% python3 -q
>>> import numpy as np
>>> np.set_printoptions(suppress=True, linewidth=100)
>>> f = np.array([5, 7, 5, 2, -5, -9, -6])
>>> g = np.array([-1, 0, -2])
>>> A = np.outer(f, g)
>>> print(A)
[[ -5   0 -10]
 [ -7   0 -14]
 [ -5   0 -10]
 [ -2   0  -4]
 [  5   0  10]
 [  9   0  18]
 [  6   0  12]]
>>> Uu, sv, vt = np.linalg.svd(A)
>>> vecs = vt[:(sv > 1e-8).sum()]
>>> rng = np.random.default_rng(966019)
>>> vec = A[4] + 4 * A[1] + rng.integers(2) * np.eye(3)[2]
>>> print(vec)
[-23.   0. -46.]
>>> print(np.allclose(vecs.T @ vecs @ vec, vec))
True
>>> A2 = np.array([[-1, 4, 2, 5], [5, 3, -4, 5], [4, -3, 4, 3], [-3, -1, 4, 0]])
>>> W0 = np.tril(A2)
>>> print(W0)
[[-1  0  0  0]
 [ 5  3  0  0]
 [ 4 -3  4  0]
 [-3 -1  4  0]]
>>> Uu, sv, vt = np.linalg.svd(W0)
>>> print(sv.round(2))
[7.22 6.54 2.65 0.  ]
>>> print(np.argmax(sv[:-1] / (sv[1:] + 1e-6)) + 1)
3
>>> A2 = Uu[:, :3] @ np.diag(sv[:3]) @ vt[:3]
>>> print(round(np.linalg.norm(W0 - A2, 2), 2), sv[3])
0.0 0.0
>>> print(np.linalg.matrix_rank(A2))
3
>>> print(round(float(np.linalg.norm(W0 - A2) / np.linalg.norm(W0)), 2))
0.0
>>> print(A2.round(2) + 0)
[[-1.  0.  0.  0.]
 [ 5.  3.  0.  0.]
 [ 4. -3.  4.  0.]
 [-3. -1.  4.  0.]]
>>> print(round(float(np.abs(W0 - A2).max()), 2))
0.0
>>> vec = np.array([1, 1, 2, 0])
>>> print((W0 * vec).sum(axis=1))
[-1  8  9  4]
>>> print(np.linalg.norm(W0 @ vec) <= np.linalg.norm(W0, 2) * np.linalg.norm(vec) + 1e-9)
True
>>> print(W0 @ (2 * vec))
[-2 16 18  8]
>>> print(np.einsum("ij,j->i", W0, vec))
[-1  8  9  4]
>>> print(np.round(np.linalg.eigvals(W0), 2))
[ 0.  4.  3. -1.]
>>> print(np.einsum("ii->", W0))
6
>>> print(round(float(np.linalg.det(W0.T)), 2))
0.0
>>> print(round(np.linalg.eigvals(W0).sum().real, 2))
6.0
>>> print(np.round(np.sort(np.abs(np.linalg.eigvals(W0))), 2))
[0. 1. 3. 4.]
>>> print((W0 - W0.T) / 2)
[[ 0.  -2.5 -2.   1.5]
 [ 2.5  0.   1.5  0.5]
 [ 2.  -1.5  0.  -2. ]
 [-1.5 -0.5  2.   0. ]]
>>> print(W0 @ W0)
[[  1   0   0   0]
 [ 10   9   0   0]
 [ -3 -21  16   0]
 [ 14 -15  16   0]]
>>> print(round(float(np.abs(np.linalg.eigvals(W0)).max()), 2))
4.0
>>> print(np.allclose(W0 @ W0.T, W0.T @ W0))
False
